>>> import numpy as np
>>> from numpy import linalg as LA
>>> np.set_printoptions(precision=3, suppress=True, linewidth=200)
>>> mat = np.load("run12.npy")
>>> print(mat)
[[ 0.025  0.008  0.059 -0.059 -0.025 -0.042  0.059 -0.075  0.025 -0.008  0.008 -0.008 -0.042 -0.059]
 [ 0.008  0.003  0.02  -0.02  -0.008 -0.014  0.02  -0.025  0.008 -0.003  0.003 -0.003 -0.014 -0.02 ]
 [ 0.059  0.02   0.137 -0.137 -0.059 -0.098  0.137 -0.176  0.059 -0.02   0.02  -0.02  -0.098 -0.137]
 [-0.059 -0.02  -0.137  0.137  0.059  0.098 -0.137  0.176 -0.059  0.02  -0.02   0.02   0.098  0.137]
 [-0.025 -0.008 -0.059  0.059  0.025  0.042 -0.059  0.075 -0.025  0.008 -0.008  0.008  0.042  0.059]
 [-0.042 -0.014 -0.098  0.098  0.042  0.07  -0.098  0.126 -0.042  0.014 -0.014  0.014  0.07   0.098]
 [ 0.059  0.02   0.137 -0.137 -0.059 -0.098  0.137 -0.176  0.059 -0.02   0.02  -0.02  -0.098 -0.137]
 [-0.075 -0.025 -0.176  0.176  0.075  0.126 -0.176  0.226 -0.075  0.025 -0.025  0.025  0.126  0.176]
 [ 0.025  0.008  0.059 -0.059 -0.025 -0.042  0.059 -0.075  0.025 -0.008  0.008 -0.008 -0.042 -0.059]
 [-0.008 -0.003 -0.02   0.02   0.008  0.014 -0.02   0.025 -0.008  0.003 -0.003  0.003  0.014  0.02 ]
 [ 0.008  0.003  0.02  -0.02  -0.008 -0.014  0.02  -0.025  0.008 -0.003  0.003 -0.003 -0.014 -0.02 ]
 [-0.008 -0.003 -0.02   0.02   0.008  0.014 -0.02   0.025 -0.008  0.003 -0.003  0.003  0.014  0.02 ]
 [-0.042 -0.014 -0.098  0.098  0.042  0.07  -0.098  0.126 -0.042  0.014 -0.014  0.014  0.07   0.098]
 [-0.059 -0.02  -0.137  0.137  0.059  0.098 -0.137  0.176 -0.059  0.02  -0.02   0.02   0.098  0.137]]
>>> # rows and columns are dependent
>>> r = LA.matrix_rank(mat)
>>> print(r)
1
>>> N = LA.svd(mat)[2][r:].T
>>> print([int(LA.matrix_rank(np.delete(mat, i, axis=0))) for i in range(14)])
[1, 1, 1, 1, 1, 1, 1, 1, 1, 1, 1, 1, 1, 1]
>>> print(np.allclose(mat @ N, 0))
True
>>> print(N.shape)
(14, 13)
>>> print([int(LA.matrix_rank(mat[:, :j + 1])) for j in range(14)])
[1, 1, 1, 1, 1, 1, 1, 1, 1, 1, 1, 1, 1, 1]
>>> print([int(LA.matrix_rank(mat[:i])) for i in range(1, len(mat) + 1)])
[1, 1, 1, 1, 1, 1, 1, 1, 1, 1, 1, 1, 1, 1]
>>> arr = np.load("arr.npy")
>>> print(arr)
[[ 7.  1.  0. -3.]
 [ 4.  4.  0. -3.]
 [ 4. -1.  5. -3.]
 [ 4.  2.  0. -1.]]
>>> rng = np.random.default_rng(59756)
>>> lab = rng.permutation(4)
>>> print(lab)
[3 2 1 0]
>>> A2 = arr[lab][:, lab]
>>> print(A2)
[[-1.  0.  2.  4.]
 [-3.  5. -1.  4.]
 [-3.  0.  4.  4.]
 [-3.  0.  1.  7.]]
>>> f = np.array([-2, 2])
>>> print(np.convolve(arr[0], f))
[-14.  12.   2.   6.  -6.]
>>> print(np.array([np.convolve(row, f, "same") for row in arr]))
[[-14.  12.   2.   6.]
 [ -8.   0.   8.   6.]
 [ -8.  10. -12.  16.]
 [ -8.   4.   4.   2.]]
>>> vals, evecs = LA.eig(arr)
>>> print(np.sort(LA.eigvals(LA.inv(arr))))
[0.2   0.2   0.333 0.5  ]
>>> print(np.sort(LA.eigvals(arr @ arr)))
[ 4.  9. 25. 25.]
>>> print(vals)
[5. 3. 2. 5.]
>>> print(np.round(np.prod(vals), 3))
150.0
>>> m1 = np.array([[-1, 0, -3, 3, 2],
...     [-1, -3, 2, 3, -2],
...     [3, 2, 1, 2, -1],
...     [0, -1, 2, -2, -2],
...     [-1, 3, 1, -1, -3],
...     [-3, 0, 1, -1, -1],
...     [-2, 0, 1, 2, 2],
...     [1, 2, 0, -3, 0],
...     [-1, -3, -3, -3, -2]])
>>> m1[1] = m1[5]
>>> print(m1)
[[-1  0 -3  3  2]
 [-3  0  1 -1 -1]
 [ 3  2  1  2 -1]
 [ 0 -1  2 -2 -2]
 [-1  3  1 -1 -3]
 [-3  0  1 -1 -1]
 [-2  0  1  2  2]
 [ 1  2  0 -3  0]
 [-1 -3 -3 -3 -2]]
>>> # rows 1 and 5 are equal
>>> hat = m1 @ LA.solve(m1.T @ m1, m1.T)
>>> print(np.diag(hat))
[0.631 0.308 0.576 0.405 0.759 0.308 0.387 0.842 0.784]
>>> print(np.allclose(hat @ hat, hat))
True
>>> print(np.round(LA.eigvalsh(hat), 3) + 0)
[0. 0. 0. 0. 1. 1. 1. 1. 1.]
>>> x = np.array([0, 2, 3, 3, 2])
>>> y = m1 @ x
>>> print(np.round(LA.lstsq(m1, y)[0], 3) + 0)
[0. 2. 3. 3. 2.]
>>> y = y + 0.3 * rng.normal(size=9)
>>> print(y)
[  4.408  -1.919  11.792  -6.554  -0.621  -2.01   12.863  -5.239 -28.032]
>>> b, *_ = LA.lstsq(m1, y)
>>> print([round(float(LA.norm(LA.solve(m1.T @ m1 + lam * np.eye(5), m1.T @ y))), 2) for lam in (0, 1, 10, 100)])
[5.12, 4.99, 4.11, 1.6]
>>> A2 = m1 / np.sqrt((m1 ** 2).mean(axis=1, keepdims=True))
>>> print(LA.matrix_rank(A2) == LA.matrix_rank(m1))
True
>>> print(m1 - m1.mean(axis=1, keepdims=True))
[[-1.2 -0.2 -3.2  2.8  1.8]
 [-2.2  0.8  1.8 -0.2 -0.2]
 [ 1.6  0.6 -0.4  0.6 -2.4]
 [ 0.6 -0.4  2.6 -1.4 -1.4]
 [-0.8  3.2  1.2 -0.8 -2.8]
 [-2.2  0.8  1.8 -0.2 -0.2]
 [-2.6 -0.6  0.4  1.4  1.4]
 [ 1.   2.   0.  -3.   0. ]
 [ 1.4 -0.6 -0.6 -0.6  0.4]]
>>> print(A2[3])
[ 0.   -0.62  1.24 -1.24 -1.24]
>>> F = np.load("w.npy")
>>> print(F)
[[ 55  41  98  48  90  38  50  79  56  58  64  84  94]
 [ 10  28  61  42  67  56  38  60  34  42  47  82  71]
 [ 34  36  60  20  73  58  26  50  45  46  31  85  67]
 [ 15  24  29   6  45  47  11  25  26  28  12  60  38]
 [ 73  69 125  54 130  66  56  97  71  86  74 135 124]
 [ 29  29  69  36  71  50  38  62  45  44  46  77  74]
 [ 61  61  80  22  93  44  26  52  44  64  38 100  78]
 [ 20  26  63  42  59  32  38  56  30  38  49  62  65]
 [ 38  33  48  12  54  27  17  32  30  36  23  56  47]
 [ 12   6  15   4  14   8   8  11  12   8   9  12  15]
 [ 23  20  65  44  54  23  41  58  32  34  52  50  64]
 [ 25  23  66  32  72  66  38  65  54  42  42  82  76]
 [ 19  34  34  10  50  39  11  24  19  34  16  65  40]
 [ 25  19  40  18  37  14  20  30  22  24  26  34  38]
 [ 22  16  68  42  62  46  44  67  47  36  51  63  73]
 [ 44  48  66  30  66  12  26  41  21  48  41  65  59]
 [ 43  54  88  44  95  51  41  69  43  64  56 105  90]
 [  9  19  48  38  43  22  32  44  18  28  42  46  50]
 [ 53  43  61  16  63  16  20  36  31  44  30  59  54]
 [ 44  32  61  20  62  30  26  45  40  40  33  60  59]
 [ 19  12  61  40  52  35  41  60  40  30  48  50  64]
 [ 28  17  68  34  67  57  41  67  56  38  45  70  75]
 [ 42  32  68  26  70  42  32  55  47  44  39  71  69]
 [ 43  51  83  40  89  46  38  64  41  60  52  97  84]
 [ 29  43  66  38  69  30  32  50  24  48  46  76  66]
 [ 35  49  72  34  83  50  32  56  36  56  44  96  76]
 [ 24  41  46  18  61  41  17  33  22  42  25  76  51]
 [ 47  47  67  28  67  14  26  42  25  48  40  65  60]
 [ 48  35  69  18  78  57  29  56  57  48  33  83  73]
 [ 44  56  56  14  72  32  14  31  23  52  25  83  55]
 [ 26  26  59  30  61  42  32  52  38  38  39  66  63]
 [ 34  38  75  36  82  58  38  65  48  52  47  92  81]
 [ 34  26  48  12  55  40  20  38  39  34  23  59  51]
 [ 52  47  96  46  95  47  47  77  54  62  61  96  95]
 [  7   7  28  20  24  16  20  27  16  14  24  24  30]
 [ 55  46 104  52  99  47  53  85  59  64  68  97 102]
 [ 44  62  80  38  90  38  32  55  29  64  49 101  79]]
>>> left, sig, vt = LA.svd(F)
>>> print(sig.round(3) + 0)
[1136.789  130.354   96.392   66.618    4.977    0.       0.       0.       0.       0.       0.       0.       0.   ]
>>> A2 = left[:, :5] @ np.diag(sig[:5]) @ vt[:5]
>>> print(np.round(np.abs(F - A2).max(), 3))
0.0
>>> print(round(float(LA.norm(F - A2, 2)), 3), round(sig[5], 3))
0.0 0.0
